$ python -q
>>> import numpy as np
>>> from numpy import linalg as LA
>>> np.set_printoptions(precision=3, suppress=True, linewidth=200, floatmode="fixed")
>>> rnd = lambda a: np.round(a, 3) + 0
>>> F = np.load("layer13.npy")
>>> F
array([[-2.881,  5.818,  3.534,  4.913, -4.935],
       [10.089, -5.228, -0.678,  1.704, -1.252],
       [-2.774,  4.254,  3.104,  4.117, -6.037],
       [-3.281,  5.217,  4.824,  2.054, -4.265],
       [ 8.430, -6.243,  0.075,  1.182, -2.427],
       [-2.910,  5.651,  6.135,  4.020, -6.270],
       [-3.313,  6.398,  3.883,  3.508, -4.080],
       [ 8.568, -6.380,  1.749,  2.061, -1.416],
       [ 7.325, -5.542,  0.904,  1.896, -4.320],
       [ 8.288, -6.295,  0.226,  1.542, -1.530],
       [ 6.271, -8.260,  1.725,  2.207, -1.602],
       [ 7.054, -6.750,  1.008,  3.689, -2.827],
       [ 9.047, -6.616,  0.834,  2.104, -3.288],
       [-4.146,  5.402,  4.588,  4.728, -6.159],
       [ 7.341, -5.643,  1.928,  3.048, -2.826],
       [ 7.284, -5.385, -0.105,  2.481, -3.101],
       [-3.652,  6.670,  3.197,  3.343, -4.718],
       [-4.062,  6.632,  3.912,  5.193, -4.878],
       [ 7.535, -8.395,  0.810,  3.461, -2.597],
       [-2.812,  6.075,  5.513,  2.987, -4.865],
       [ 4.746, -5.158, -0.630,  5.051, -1.835],
       [ 6.717, -7.328,  1.792,  2.044, -3.690],
       [-3.126,  4.586,  2.994,  2.742, -3.552],
       [ 6.925, -6.288,  0.043,  3.587, -2.074]])
>>> P = F @ LA.solve(F.T @ F, F.T)
>>> print(np.allclose(P @ P, P))
True
>>> rnd(LA.eigvalsh(P))
array([0.000, 0.000, 0.000, 0.000, 0.000, 0.000, 0.000, 0.000, 0.000, 0.000, 0.000, 0.000, 0.000, 0.000, 0.000, 0.000, 0.000, 0.000, 0.000, 1.000, 1.000, 1.000, 1.000, 1.000])
>>> M2 = F / np.sqrt((F ** 2).mean(axis=1, keepdims=True))
>>> print(rnd(M2[10]))
[ 1.291 -1.701  0.355  0.454 -0.330]
>>> mat = np.load("test5.npy")
>>> mat
array([[ 0.604, -0.040, -0.493, -0.508, -0.363],
       [ 0.508,  0.793,  0.726,  0.641, -0.976],
       [ 0.363,  0.380,  0.994, -1.000,  0.996],
       [ 0.478,  0.327, -0.604,  0.890, -0.965],
       [-0.731, -0.235,  0.264,  0.537,  0.701],
       [ 0.840,  0.909,  1.000, -1.000,  0.935],
       [-0.345,  0.159, -0.197,  0.933, -0.762],
       [ 0.438, -0.414, -0.944,  0.721, -0.711],
       [-0.485, -0.617, -0.572, -0.110,  0.874],
       [ 0.119, -0.523,  0.462, -0.997,  0.993],
       [-0.544,  0.363, -0.438,  0.998, -0.979],
       [ 0.544, -0.080,  0.388, -0.981,  0.811],
       [ 0.217,  0.753,  0.990, -0.974,  0.508],
       [ 0.876,  0.989,  0.987,  0.840, -1.000],
       [ 0.864, -0.217, -0.110, -0.997,  0.811],
       [-0.544, -0.592, -0.997,  1.000, -0.989],
       [-0.129,  0.119, -0.691,  0.980, -0.939],
       [-0.291,  0.060, -0.446,  0.941, -0.778],
       [-0.851,  0.915,  0.999,  0.245, -0.020],
       [ 0.843,  0.974,  0.999, -0.983, -0.910],
       [ 0.864, -0.744, -0.959, -0.980,  0.774],
       [ 0.273, -0.862, -0.814, -0.993,  0.995],
       [-0.641,  0.814,  0.551,  1.000, -0.998],
       [-0.686, -0.629, -0.988,  0.999, -0.905],
       [ 0.523,  0.119,  0.995, -1.000,  1.000],
       [-0.110,  0.909,  0.999, -0.929,  0.090],
       [-0.592, -0.909, -0.976,  0.414,  0.947],
       [ 0.821, -0.537, -0.641, -0.995,  0.894],
       [-0.691, -0.940, -1.000,  1.000, -0.854]])
>>> d = LA.norm(mat[:, None] - mat[None], axis=-1)
>>> d[7].round(6).argsort(kind="stable")[:4]
array([ 7,  3, 16, 17])
>>> np.flatnonzero(d[7] < d.mean() / 2)
array([ 3,  7, 15, 16, 17])
>>> d.shape
(29, 29)
>>> G = np.cov(mat, rowvar=False)
>>> rnd(mat.std(axis=0))
array([0.588, 0.634, 0.784, 0.883, 0.848])
>>> rnd(np.corrcoef(mat.T))
array([[ 1.000,  0.201,  0.257, -0.612,  0.256],
       [ 0.201,  1.000,  0.813, -0.032, -0.292],
       [ 0.257,  0.813,  1.000, -0.398,  0.176],
       [-0.612, -0.032, -0.398,  1.000, -0.780],
       [ 0.256, -0.292,  0.176, -0.780,  1.000]])
>>> np.argsort(-mat.std(axis=0).round(6), kind="stable")
array([3, 4, 2, 1, 0])
>>> print(rnd(np.corrcoef(mat[:, 1], mat[:, 4])[0, 1]))
-0.292
>>> rnd(LA.eigvalsh(G)[::-1])
array([1.591, 0.946, 0.319, 0.074, 0.033])
>>> rng = np.random.default_rng(968)
>>> M2 = mat + rng.integers(-2, 3, (29, 3)) @ rng.integers(-2, 3, (3, 5))
>>> rnd(M2)
array([[ 4.604, -5.040, -1.493, -0.508,  1.637],
       [ 4.508,  5.793,  1.726,  0.641, -0.976],
       [ 0.363,  0.380,  0.994, -1.000,  0.996],
       [-1.522, -0.673, -2.604,  0.890,  2.035],
       [ 7.269, -0.235,  0.264,  0.537,  2.701],
       [-5.160,  2.909,  2.000, -1.000, -2.065],
       [-2.345, -7.841, -1.197,  0.933, -0.762],
       [-3.562, -3.414, -3.944,  0.721,  3.289],
       [ 1.515, -0.617,  2.428, -0.110, -4.126],
       [ 4.119,  0.477, -0.538, -0.997,  3.993],
       [ 3.456,  2.363, -2.438,  0.998,  4.021],
       [ 0.544, -7.080, -4.612, -0.981,  8.811],
       [ 0.217, -5.247,  0.990, -0.974, -0.492],
       [-1.124,  1.989,  2.987,  0.840, -5.000],
       [-1.136,  3.783,  4.890, -0.997, -8.189],
       [ 1.456, -4.592, -5.997,  1.000,  8.011],
       [-6.129, -1.881, -1.691,  0.980, -0.939],
       [ 3.709,  2.060,  3.554,  0.941, -6.778],
       [ 7.149,  2.915, -1.001,  0.245,  5.980],
       [-1.157,  1.974,  2.999, -0.983, -4.910],
       [-1.136, -4.744, -5.959, -0.980,  8.774],
       [-3.727,  2.138,  2.186, -0.993, -5.005],
       [-2.641, -7.186, -0.449,  1.000, -0.998],
       [-6.686, -4.629,  0.012,  0.999, -4.905],
       [-3.477, -0.881,  1.995, -1.000, -2.000],
       [-4.110,  4.909,  2.999, -0.929, -3.910],
       [-2.592,  7.091,  0.024,  0.414, -0.053],
       [ 0.821, -9.537, -3.641, -0.995,  4.894],
       [-2.691, -7.940, -3.000,  1.000,  1.146]])
>>> np.abs(M2 - mat).sum(axis=1)
array([12.000, 10.000,  0.000,  8.000, 10.000, 12.000, 11.000, 14.000, 10.000,  9.000, 13.000, 20.000,  7.000,  9.000, 20.000, 20.000,  9.000, 16.000, 18.000,  9.000, 19.000, 16.000, 11.000, 15.000,
        9.000, 14.000, 12.000, 16.000, 13.000])
>>> lab = rng.permutation(5)
>>> M2 = F[:, lab] * rng.choice([-1, 1], 5)
>>> M2
array([[  4.913,  -3.534,  -4.935,   2.881,  -5.818],
       [  1.704,   0.678,  -1.252, -10.089,   5.228],
       [  4.117,  -3.104,  -6.037,   2.774,  -4.254],
       [  2.054,  -4.824,  -4.265,   3.281,  -5.217],
       [  1.182,  -0.075,  -2.427,  -8.430,   6.243],
       [  4.020,  -6.135,  -6.270,   2.910,  -5.651],
       [  3.508,  -3.883,  -4.080,   3.313,  -6.398],
       [  2.061,  -1.749,  -1.416,  -8.568,   6.380],
       [  1.896,  -0.904,  -4.320,  -7.325,   5.542],
       [  1.542,  -0.226,  -1.530,  -8.288,   6.295],
       [  2.207,  -1.725,  -1.602,  -6.271,   8.260],
       [  3.689,  -1.008,  -2.827,  -7.054,   6.750],
       [  2.104,  -0.834,  -3.288,  -9.047,   6.616],
       [  4.728,  -4.588,  -6.159,   4.146,  -5.402],
       [  3.048,  -1.928,  -2.826,  -7.341,   5.643],
       [  2.481,   0.105,  -3.101,  -7.284,   5.385],
       [  3.343,  -3.197,  -4.718,   3.652,  -6.670],
       [  5.193,  -3.912,  -4.878,   4.062,  -6.632],
       [  3.461,  -0.810,  -2.597,  -7.535,   8.395],
       [  2.987,  -5.513,  -4.865,   2.812,  -6.075],
       [  5.051,   0.630,  -1.835,  -4.746,   5.158],
       [  2.044,  -1.792,  -3.690,  -6.717,   7.328],
       [  2.742,  -2.994,  -3.552,   3.126,  -4.586],
       [  3.587,  -0.043,  -2.074,  -6.925,   6.288]])
>>> left, _, vt = LA.svd(F.T @ M2)
>>> rnd(LA.lstsq(F, M2)[0])
array([[ 0.000,  0.000,  0.000, -1.000,  0.000],
       [ 0.000,  0.000,  0.000,  0.000, -1.000],
       [ 0.000, -1.000,  0.000,  0.000,  0.000],
       [ 1.000,  0.000,  0.000,  0.000,  0.000],
       [ 0.000,  0.000,  1.000,  0.000,  0.000]])
>>> arr = np.loadtxt("w.csv", delimiter=",")
>>> arr
array([[ 0.000,  0.000,  0.000],
       [-3.000, -1.000,  3.000],
       [ 0.000,  0.000,  0.000],
       [ 0.000,  0.000,  0.000]])
>>> # rank 1
>>> left, s, vt = LA.svd(arr)
>>> rnd(s)
array([4.359, 0.000, 0.000])
>>> M2 = left[:, :1] @ np.diag(s[:1]) @ vt[:1]
>>> rnd(M2)
array([[ 0.000,  0.000,  0.000],
       [-3.000, -1.000,  3.000],
       [ 0.000,  0.000,  0.000],
       [ 0.000,  0.000,  0.000]])
>>> LA.matrix_rank(arr, rtol=0.05)
np.int64(1)
>>> rnd(LA.norm(arr - M2) / LA.norm(arr))
np.float64(0.0)
>>> rnd(np.abs(arr - M2).max())
np.float64(0.0)
>>> print(rnd(LA.norm(arr - M2, 2)), s[1])
0.0 0.0
>>> x = np.array([-2, -4, -1])
>>> np.einsum("ij,j->i", M2, x)
array([0.000, 7.000, 0.000, 0.000])
>>> (M2 * x).sum(axis=1)
array([0.000, 7.000, 0.000, 0.000])
>>> M2 @ x
array([0.000, 7.000, 0.000, 0.000])
>>> rnd(M2 @ np.eye(3)[0])
array([ 0.000, -3.000,  0.000,  0.000])
>>> rnd(M2 * x)
array([[ 0.000,  0.000,  0.000],
       [ 6.000,  4.000, -3.000],
       [ 0.000,  0.000,  0.000],
       [ 0.000,  0.000,  0.000]])
>>> (M2 @ x).argmax()
np.int64(1)
>>> m1 = np.loadtxt("sample14.csv", delimiter=",")
>>> rnd(m1)
array([[ 0.053,  0.947, -0.316],
       [ 0.947,  0.053,  0.316],
       [-0.316,  0.316,  0.895]])
>>> w, vecs = LA.eigh(m1)
>>> x = np.array([-1, -1, -1])
>>> print(rnd(LA.eigvalsh(m1[1:, 1:])))
[-0.053  1.000]
>>> rnd(vecs * np.abs(w) @ vecs.T)
array([[1.000, 0.000, 0.000],
       [0.000, 1.000, 0.000],
       [0.000, 0.000, 1.000]])
>>> rnd(x @ m1 @ x / (x @ x)), w[0], w[-1]
(np.float64(0.965), np.float64(-1.0), np.float64(1.0))
>>> r0 = np.array([2, -2, 1, -1, 1, 1]) + 0.5
>>> A = np.outer(r0, r0) / (r0 @ r0)
>>> rnd(A)
array([[ 0.403, -0.242,  0.242, -0.081,  0.242,  0.242],
       [-0.242,  0.145, -0.145,  0.048, -0.145, -0.145],
       [ 0.242, -0.145,  0.145, -0.048,  0.145,  0.145],
       [-0.081,  0.048, -0.048,  0.016, -0.048, -0.048],
       [ 0.242, -0.145,  0.145, -0.048,  0.145,  0.145],
       [ 0.242, -0.145,  0.145, -0.048,  0.145,  0.145]])
>>> x = np.array([0, -1, 1, -3, 6, -7])
>>> rnd(np.trace(A))
np.float64(1.0)
>>> rnd(np.eye(6) - A)
array([[ 0.597,  0.242, -0.242,  0.081, -0.242, -0.242],
       [ 0.242,  0.855,  0.145, -0.048,  0.145,  0.145],
       [-0.242,  0.145,  0.855,  0.048, -0.145, -0.145],
       [ 0.081, -0.048,  0.048,  0.984,  0.048,  0.048],
       [-0.242,  0.145, -0.145,  0.048,  0.855, -0.145],
       [-0.242,  0.145, -0.145,  0.048, -0.145,  0.855]])
>>> rnd(A @ x)
array([ 0.484, -0.290,  0.290, -0.097,  0.290,  0.290])
>>> rnd(A @ A @ x)
array([ 0.484, -0.290,  0.290, -0.097,  0.290,  0.290])
>>> rnd(arr @ LA.pinv(arr) @ arr)
array([[ 0.000,  0.000,  0.000],
       [-3.000, -1.000,  3.000],
       [ 0.000,  0.000,  0.000],
       [ 0.000,  0.000,  0.000]])
>>> print(np.abs(np.diag(LA.qr(arr)[1])) > 1e-9)
[ True False False]
>>> rnd(np.trace(LA.pinv(arr) @ arr))
np.float64(1.0)
>>> np.allclose(arr[:-1].T @ LA.lstsq(arr[:-1].T, arr[-1])[0], arr[-1])
True
>>> LA.lstsq(arr[:-1].T, arr[-1])[2]
np.int32(1)
>>> rank = LA.matrix_rank(A)
>>> rank
np.int64(1)
>>> N = LA.svd(A)[2][rank:].T
>>> [int(LA.matrix_rank(A[:i])) for i in range(1, len(A) + 1)]
[1, 1, 1, 1, 1, 1]
>>> N.shape
(6, 5)
>>> LA.matrix_rank(A.T @ A), LA.matrix_rank(A @ A.T)
(np.int64(1), np.int64(1))
>>> left, s, vt = LA.svd(A)
>>> rnd(s)
array([1.000, 0.000, 0.000, 0.000, 0.000, 0.000])
>>> M2 = left[:, :1] @ np.diag(s[:1]) @ vt[:1]
>>> rnd(M2)
array([[ 0.403, -0.242,  0.242, -0.081,  0.242,  0.242],
       [-0.242,  0.145, -0.145,  0.048, -0.145, -0.145],
       [ 0.242, -0.145,  0.145, -0.048,  0.145,  0.145],
       [-0.081,  0.048, -0.048,  0.016, -0.048, -0.048],
       [ 0.242, -0.145,  0.145, -0.048,  0.145,  0.145],
       [ 0.242, -0.145,  0.145, -0.048,  0.145,  0.145]])
>>> print(LA.matrix_rank(M2))
1
>>> rnd(np.abs(A - M2).max())
np.float64(0.0)
>>> rnd(LA.norm(A - M2, 2)), rnd(s[1])
(np.float64(0.0), np.float64(0.0))
>>> print(rnd(LA.norm(A - M2) / LA.norm(A)))
0.0
>>> M = np.loadtxt("case17.csv", delimiter=",")
>>> print(M)
[[1.000 0.000 0.000 1.000]
 [0.000 2.000 0.000 2.000]
 [0.000 0.000 1.000 1.000]
 [0.000 0.000 0.000 1.000]]
>>> x = np.array([5, 5, 5, 0])
>>> print(M @ (2 * x))
[10.000 20.000 10.000  0.000]
>>> M @ np.ones(4)
array([2.000, 4.000, 2.000, 1.000])
>>> np.einsum("ij,j->i", M, x)
array([ 5.000, 10.000,  5.000,  0.000])
>>> P = np.triu(np.array([[-3, 5, 5, -3], [0, 0, 3, 1], [-3, -5, -1, -1], [-2, 3, 2, 3]]), 1) + np.eye(4)
>>> M2 = P @ M @ LA.inv(P)
>>> M2
array([[  1.000,   5.000, -15.000,  -4.000],
       [  0.000,   2.000,  -3.000,   1.000],
       [  0.000,   0.000,   1.000,   1.000],
       [  0.000,   0.000,   0.000,   1.000]])
>>> print(LA.matrix_rank(M2))
4
>>> Q = M.astype(float).copy()
>>> for j in range(4):
...     Q[:, j] -= Q[:, :j] @ (Q[:, :j].T @ Q[:, j])
...     Q[:, j] /= LA.norm(Q[:, j])
... 
>>> Q.T @ Q
array([[1.000, 0.000, 0.000, 0.000],
       [0.000, 1.000, 0.000, 0.000],
       [0.000, 0.000, 1.000, 0.000],
       [0.000, 0.000, 0.000, 1.000]])
>>> X = np.load("dump.npy")
>>> print(X)
[[2.000 3.000 0.000 0.000]
 [3.000 1.000 3.000 0.000]
 [0.000 3.000 2.000 3.000]
 [0.000 0.000 3.000 0.000]]
>>> M2 = np.array([[2, 0, 6], [9, 4, 7]])
>>> basis = np.kron(M2, X)
>>> rnd(LA.norm(basis, 2)), rnd(LA.norm(M2, 2) * LA.norm(X, 2))
(np.float64(82.541), np.float64(82.541))
>>> basis.shape
(8, 12)
>>> basis
array([[ 4.000,  6.000,  0.000,  0.000,  0.000,  0.000,  0.000,  0.000, 12.000, 18.000,  0.000,  0.000],
       [ 6.000,  2.000,  6.000,  0.000,  0.000,  0.000,  0.000,  0.000, 18.000,  6.000, 18.000,  0.000],
       [ 0.000,  6.000,  4.000,  6.000,  0.000,  0.000,  0.000,  0.000,  0.000, 18.000, 12.000, 18.000],
       [ 0.000,  0.000,  6.000,  0.000,  0.000,  0.000,  0.000,  0.000,  0.000,  0.000, 18.000,  0.000],
       [18.000, 27.000,  0.000,  0.000,  8.000, 12.000,  0.000,  0.000, 14.000, 21.000,  0.000,  0.000],
       [27.000,  9.000, 27.000,  0.000, 12.000,  4.000, 12.000,  0.000, 21.000,  7.000, 21.000,  0.000],
       [ 0.000, 27.000, 18.000, 27.000,  0.000, 12.000,  8.000, 12.000,  0.000, 21.000, 14.000, 21.000],
       [ 0.000,  0.000, 27.000,  0.000,  0.000,  0.000, 12.000,  0.000,  0.000,  0.000, 21.000,  0.000]])
>>> LA.matrix_rank(basis)
np.int64(8)
